>>> import numpy as np
>>> import numpy.linalg as la
>>> np.set_printoptions(precision=2, suppress=True, linewidth=160)
>>> m1 = np.tanh(np.array([[-2.2],
...     [-0.8],
...     [1.1],
...     [1.7],
...     [0.6],
...     [1.6],
...     [1.0],
...     [-1.5],
...     [0.1],
...     [-0.7],
...     [-0.7],
...     [0.0],
...     [0.5],
...     [-0.9],
...     [-0.1],
...     [-1.9]]) @ np.array([[0.4, 1.8, 1.4]]))
>>> m1
array([[-0.71, -1.  , -1.  ],
       [-0.31, -0.89, -0.81],
       [ 0.41,  0.96,  0.91],
       [ 0.59,  1.  ,  0.98],
       [ 0.24,  0.79,  0.69],
       [ 0.56,  0.99,  0.98],
       [ 0.38,  0.95,  0.89],
       [-0.54, -0.99, -0.97],
       [ 0.04,  0.18,  0.14],
       [-0.27, -0.85, -0.75],
       [-0.27, -0.85, -0.75],
       [ 0.  ,  0.  ,  0.  ],
       [ 0.2 ,  0.72,  0.6 ],
       [-0.35, -0.92, -0.85],
       [-0.04, -0.18, -0.14],
       [-0.64, -1.  , -0.99]])
>>> x = np.array([-3, 3, 2])
>>> y = m1 @ x
>>> la.lstsq(m1, y)[0]
array([-3.,  3.,  2.])
>>> rng = np.random.default_rng(201723)
>>> y = y + 0.1 * rng.normal(size=16)
>>> y
array([-2.97, -3.34,  3.58,  3.06,  2.89,  3.18,  3.36, -3.5 ,  0.6 , -3.23, -3.28, -0.1 ,  2.74, -3.39, -0.61, -2.98])
>>> b, *_ = la.lstsq(m1, y)
>>> round(float(la.norm(y - m1 @ b)), 2)
0.37
>>> print(b.round())
[-3.  2.  4.]
>>> x = np.array([2, 1, 2])
>>> a = np.maximum(m1 @ x, 0)
>>> m1.T @ a
array([ 8.67, 18.8 , 17.72])
>>> print(np.flatnonzero(a > 1e-9))
[ 2  3  4  5  6  8 12]
>>> np.maximum(m1 @ x, 0) - np.maximum(-m1 @ x, 0)
array([-4.4 , -3.13,  3.61,  4.14,  2.64,  4.08,  3.48, -4.01,  0.54, -2.9 , -2.9 ,  0.  ,  2.32, -3.32, -0.54, -4.26])
>>> W0 = np.loadtxt("data.csv", delimiter=",")
>>> print(W0)
[[-32.04 -31.32 -41.44]
 [-16.46 -13.51 -16.56]
 [-14.14 -11.09 -13.22]
 [-13.89 -10.83 -12.87]
 [ -8.03  -5.34  -5.45]
 [ -2.8   -1.61  -1.12]
 [ -1.89  -1.09  -0.7 ]
 [ -1.01  -0.6   -0.37]
 [  0.21   0.13   0.08]
 [ 12.09  12.8   11.73]
 [ 18.17  20.99  20.64]
 [ 20.05  23.59  23.55]
 [ 27.66  34.38  35.86]
 [ 44.43  58.81  64.6 ]]
>>> dist = la.norm(W0[:, None] - W0[None], axis=-1)
>>> (dist + 1e9 * np.eye(14)).round(6).argmin(axis=1)
array([ 1,  2,  3,  2,  5,  6,  7,  6,  7, 10, 11, 10, 11, 12])
>>> np.unravel_index(dist.round(6).argmax(), dist.shape)
(np.int64(0), np.int64(13))
>>> print(dist[1].round(6).argsort(kind="stable")[:4])
[1 2 3 4]
>>> dist.shape
(14, 14)
>>> dist.mean(axis=1).argmax()
np.int64(13)
>>> np.flatnonzero(dist[1] < dist.mean() / 2)
array([1, 2, 3, 4])
>>> la.matrix_rank(dist ** 2)
np.int64(5)
